% python3 -q
>>> import numpy as np
>>> np.set_printoptions(precision=3, suppress=True, linewidth=140, floatmode="fixed")
>>> arr = np.load("block19.npy")
>>> arr
array([[ 3, -3, -2],
       [ 3, -3, -2],
       [-9,  9,  6]])
>>> # rank 1
>>> print(round(np.trace(np.linalg.pinv(arr) @ arr), 3))
1.0
>>> np.allclose(arr[:-1].T @ np.linalg.lstsq(arr[:-1].T, arr[-1])[0], arr[-1])
True
>>> np.unique(arr.round(6), axis=0).shape
(2, 3)
>>> print(np.linalg.lstsq(arr[:-1].T, arr[-1])[2])
1
>>> arr @ np.linalg.pinv(arr) @ arr
array([[ 3.000, -3.000, -2.000],
       [ 3.000, -3.000, -2.000],
       [-9.000,  9.000,  6.000]])
>>> rank = np.linalg.matrix_rank(arr)
>>> rank
np.int64(1)
>>> ns = np.linalg.svd(arr)[2][rank:].T
>>> np.allclose(arr @ ns, 0)
True
>>> [int(np.linalg.matrix_rank(arr[:i])) for i in range(1, len(arr) + 1)]
[1, 1, 1]
>>> ns @ ns.T
array([[ 0.591,  0.409,  0.273],
       [ 0.409,  0.591, -0.273],
       [ 0.273, -0.273,  0.818]])
>>> print(np.linalg.matrix_rank(arr.T @ arr), np.linalg.matrix_rank(arr @ arr.T))
1 1
>>> K = np.load("a.npy")
>>> K
array([[ 2, -2, -1],
       [-1,  2, -2],
       [-2, -1,  2]])
>>> B = np.array([[-2, 2, 2], [3, 1, 1]])
>>> C = np.kron(B, arr)
>>> round(float(np.linalg.norm(C, 2)), 3), round(float(np.linalg.norm(B, 2) * np.linalg.norm(arr, 2)), 3)
(57.288, 57.288)
>>> U, sv, vt = np.linalg.svd(K, full_matrices=False)
>>> np.cumsum(sv ** 2) / np.sum(sv ** 2)
array([0.481, 0.963, 1.000])
>>> sv / sv[0]
array([1.000, 1.000, 0.277])
>>> np.allclose(U * sv @ vt, K)
True
>>> U.shape, sv.shape, vt.shape
((3, 3), (3,), (3, 3))
>>> sv
array([3.606, 3.606, 1.000])
>>> print(round(float(np.sqrt((sv ** 2).sum())), 3), round(np.linalg.norm(K), 3))
5.196 5.196
>>> E = np.loadtxt("w.csv", delimiter=",")
>>> E
array([[ 0.700,  0.700,  0.400],
       [ 0.900, -0.400,  0.200],
       [ 0.900, -1.300,  0.200],
       [ 1.800, -1.500,  0.500]])
>>> u, g = E[2], E[1]
>>> u @ g
np.float64(1.37)
>>> u @ u
np.float64(2.54)
>>> pr = (u @ g) / (u @ u) * u
>>> pr
array([ 0.485, -0.701,  0.108])
>>> round(np.linalg.norm(u + g) ** 2 + np.linalg.norm(u - g) ** 2, 3)
np.float64(7.1)
>>> g - pr
array([0.415, 0.301, 0.092])
>>> round((g - pr) @ u, 3)
np.float64(-0.0)
>>> B = E / np.sqrt((E ** 2).mean(axis=1, keepdims=True))
>>> np.linalg.matrix_rank(E - E.mean(axis=1, keepdims=True))
np.int64(2)
>>> np.linalg.matrix_rank(B) == np.linalg.matrix_rank(E)
np.True_
>>> print(E - E.mean(axis=1, keepdims=True))
[[ 0.100  0.100 -0.200]
 [ 0.667 -0.633 -0.033]
 [ 0.967 -1.233  0.267]
 [ 1.533 -1.767  0.233]]
>>> print(np.linalg.norm(B, axis=1))
[1.732 1.732 1.732 1.732]
>>> W0 = np.load("run4.npy")
>>> W0
array([[ -2,  -4,  14],
       [ -4,  10,   1],
       [ 14,   1, -16]])
>>> ev, V = np.linalg.eig(W0)
>>> np.sort(np.linalg.eigvals(W0.T))
array([-24.904,   5.068,  11.836])
>>> np.sort(np.linalg.eigvals(W0 @ W0))
array([ 25.690, 140.086, 620.224])
>>> np.sort(np.linalg.eigvals(np.linalg.inv(W0)))
array([-0.040,  0.084,  0.197])
>>> B = np.array([[9, 1, 6], [0, 1, 9], [7, 8, 8]])
>>> B.T @ W0.T
array([[  80,  -29,   14],
       [ 106,   14, -113],
       [  64,   74,  -35]])
>>> print(np.einsum("ik,kj->ij", W0, B))
[[  80  106   64]
 [ -29   14   74]
 [  14 -113  -35]]
>>> print(np.linalg.matrix_rank(np.vstack([W0, B.T])))
3
>>> np.einsum("ij->j", W0)
array([ 8,  7, -1])
